% ipython --no-banner

In [1]: import numpy as np

In [2]: from numpy import linalg as LA

In [3]: np.set_printoptions(suppress=True, linewidth=140)

In [4]: def rnd(a):
   ...:     return np.round(a, 3) + 0
   ...: 

In [5]: mat = np.load("layer1.npy")

In [6]: print(mat)
[[5. 1. 0. 0.]
 [0. 5. 1. 0.]
 [0. 0. 5. 1.]
 [0. 0. 0. 5.]]

In [7]: # triangular

In [8]: print([int(LA.matrix_rank(LA.matrix_power(mat, p))) for p in range(1, 5)])
[4, 4, 4, 4]

In [9]: out = mat / np.sqrt((mat ** 2).mean(axis=1, keepdims=True))

In [10]: print(LA.matrix_rank(out) == LA.matrix_rank(mat))
True

In [11]: print(rnd(LA.norm(out, axis=1)))
[2. 2. 2. 2.]

In [12]: print(LA.matrix_rank(mat - mat.mean(axis=1, keepdims=True)))
3

In [13]: print(rnd(out[2]))
[0.    0.    1.961 0.392]

In [14]: Q, r_ = LA.qr(mat)

In [15]: print(Q)
[[ 1.  0.  0.  0.]
 [-0.  1.  0.  0.]
 [-0. -0.  1.  0.]
 [-0. -0. -0.  1.]]

In [16]: print(r_)
[[5. 1. 0. 0.]
 [0. 5. 1. 0.]
 [0. 0. 5. 1.]
 [0. 0. 0. 5.]]

In [17]: print(np.abs(np.diag(r_)))
[5. 5. 5. 5.]

In [18]: Q, _ = LA.qr(np.array([[-0.1, -1.1, -1.6], [-0.5, -1.0, 1.0], [-0.7, 0.2, 0.2]]))

In [19]: W0 = Q[:, :3]

In [20]: print(rnd(W0))
[[-0.115 -0.742 -0.661]
 [-0.577 -0.491  0.652]
 [-0.808  0.457 -0.372]]

In [21]: print(np.allclose(W0, W0.T))
False

In [22]: print(rnd(W0 @ W0))
[[ 0.976  0.148 -0.162]
 [-0.177  0.967 -0.181]
 [ 0.13   0.206  0.97 ]]

In [23]: print(rnd(LA.det(W0)))
1.0

In [24]: X = np.loadtxt("m.csv", delimiter=",")

In [25]: print(X)
[[ 3.012 -2.053 -2.745]
 [-1.451  0.344  2.976]
 [ 3.548  0.456 -0.659]
 [-1.023  2.166  6.838]
 [-0.422 -0.015  4.39 ]
 [ 2.216 -1.883 -2.135]
 [ 2.37   1.464 -3.001]
 [-1.516  1.355  4.599]
 [ 3.747 -1.343 -2.412]
 [ 2.914 -0.825 -0.549]
 [-0.402  0.648  4.225]
 [ 3.123 -1.248 -2.475]
 [ 3.302 -0.816  0.018]
 [-3.778  1.219  3.777]
 [ 3.904 -2.09  -1.353]
 [ 4.62  -3.395 -1.635]
 [-0.848  0.99   5.621]
 [-3.103  1.942  5.455]
 [ 0.602 -1.182 -2.787]
 [ 3.02  -2.35  -3.165]
 [-2.203 -0.244  3.994]
 [-1.972  0.946  5.783]
 [ 4.902 -2.454 -2.372]
 [ 3.22  -2.032 -2.802]
 [-0.739 -1.048  5.386]
 [-3.006 -1.024  5.38 ]]

In [26]: out = np.c_[X[:, :2] @ np.array([[8, 1], [5, 3]]), np.array([-1, 2, 2, 0, 1, -2, -1, 0, -2, 2, 3, 3, -3, 1, -1, 3, 0, -3, -2, 3, -2, 3, 0, -3, 0, -1])]

In [27]: print(rnd(out))
[[ 13.831  -3.147  -1.   ]
 [ -9.888  -0.419   2.   ]
 [ 30.664   4.916   2.   ]
 [  2.646   5.475   0.   ]
 [ -3.451  -0.467   1.   ]
 [  8.313  -3.433  -2.   ]
 [ 26.28    6.762  -1.   ]
 [ -5.353   2.549   0.   ]
 [ 23.261  -0.282  -2.   ]
 [ 19.187   0.439   2.   ]
 [  0.024   1.542   3.   ]
 [ 18.744  -0.621   3.   ]
 [ 22.336   0.854  -3.   ]
 [-24.129  -0.121   1.   ]
 [ 20.782  -2.366  -1.   ]
 [ 19.985  -5.565   3.   ]
 [ -1.834   2.122   0.   ]
 [-15.114   2.723  -3.   ]
 [ -1.094  -2.944  -2.   ]
 [ 12.41   -4.03    3.   ]
 [-18.844  -2.935  -2.   ]
 [-11.046   0.866   3.   ]
 [ 26.946  -2.46    0.   ]
 [ 15.6    -2.876  -3.   ]
 [-11.152  -3.883   0.   ]
 [-29.168  -6.078  -1.   ]]

In [28]: print(LA.matrix_rank(np.c_[X, out]))
4

In [29]: print(rnd(LA.lstsq(X, out[:, 0])[0]))
[8. 5. 0.]
